In [1]: import numpy as np

In [2]: np.set_printoptions(precision=3, suppress=True, linewidth=200, legacy="1.25")

In [3]: rnd = lambda a: np.round(a, 3) + 0

In [4]: J = np.load("a.npy")

In [5]: J
Out[5]: 
array([[-0.17,  0.18, -3.65, -0.86, -1.74],
       [ 2.34,  2.11,  1.07,  0.67,  3.79],
       [-0.36, -1.83, -2.01, -0.87, -0.51],
       [ 0.19, -0.57, -0.2 , -0.17,  0.57],
       [ 0.26,  0.18, -1.03, -0.22,  0.03],
       [ 0.59, -0.99, -0.88, -0.43,  1.29],
       [-0.53,  1.35,  6.91,  1.99,  0.84]])

In [6]: np.linalg.cond(J) > 100
Out[6]: True

In [7]: print(rnd(np.linalg.norm(J, 2) / np.linalg.norm(J)))
0.864

In [8]: print(rnd(J @ np.linalg.pinv(J) @ J))
[[-0.17  0.18 -3.65 -0.86 -1.74]
 [ 2.34  2.11  1.07  0.67  3.79]
 [-0.36 -1.83 -2.01 -0.87 -0.51]
 [ 0.19 -0.57 -0.2  -0.17  0.57]
 [ 0.26  0.18 -1.03 -0.22  0.03]
 [ 0.59 -0.99 -0.88 -0.43  1.29]
 [-0.53  1.35  6.91  1.99  0.84]]

In [9]: rnd(np.trace(np.linalg.pinv(J) @ J))
Out[9]: 3.0

In [10]: rnd(J.sum(axis=0))
Out[10]: array([2.32, 0.43, 0.21, 0.11, 4.27])

In [11]: rnd(J.mean(axis=0))
Out[11]: array([0.331, 0.061, 0.03 , 0.016, 0.61 ])

In [12]: G = J.T @ J

In [13]: (J @ J.T).shape
Out[13]: (7, 7)

In [14]: rnd(np.linalg.eigvalsh(G)[::-1])
Out[14]: array([83.561, 22.76 ,  5.685,  0.   ,  0.   ])

In [15]: np.allclose(G, G.T)
Out[15]: True

In [16]: mat = np.load("test17.npy")

In [17]: mat
Out[17]: 
array([[-0.4,  0.4, -0.9, -0.2,  1.8],
       [-1.3, -0.6,  1.2, -1. , -0.1],
       [ 0.2,  1.3, -1.5, -0.3, -0.3],
       [ 0.1, -0.5,  0.5,  1.7,  0.9],
       [ 0. ,  0.6, -0.7, -0.6, -1.6],
       [ 5.5,  2.5,  8.5, -2.5,  3.5],
       [-0.5,  0. ,  0. , -1.1, -0.3],
       [ 1.4,  2.2, -0.8,  0.1, -1.5],
       [-0.5,  0.7,  1.3,  0.7, -1. ],
       [ 0.3, -1. ,  0.8, -0.2,  2.2],
       [-0.1, -0.6,  0.9,  0.3, -0.2],
       [ 0.3, -0.1, -1.2,  0.1,  0.5],
       [-1.8, -0.9, -0.7,  1.5, -1.5],
       [-1.1,  0. ,  0.8, -0.9,  0.1]])

In [18]: Z = mat[[12, 5]].astype(float)

In [19]: for _ in range(4):
    ...:     z = np.linalg.norm(mat[:, None] - Z, axis=-1).argmin(axis=1)
    ...:     Z = np.array([mat[z == j].mean(axis=0) for j in range(2)])
    ...: 

In [20]: z
Out[20]: array([0, 0, 0, 0, 0, 1, 0, 0, 0, 0, 0, 0, 0, 0])

In [21]: rnd(Z)
Out[21]: 
array([[-0.262,  0.115, -0.023,  0.008, -0.077],
       [ 5.5  ,  2.5  ,  8.5  , -2.5  ,  3.5  ]])

In [22]: print(np.abs(Z[1] - Z[0]).argmax())
2
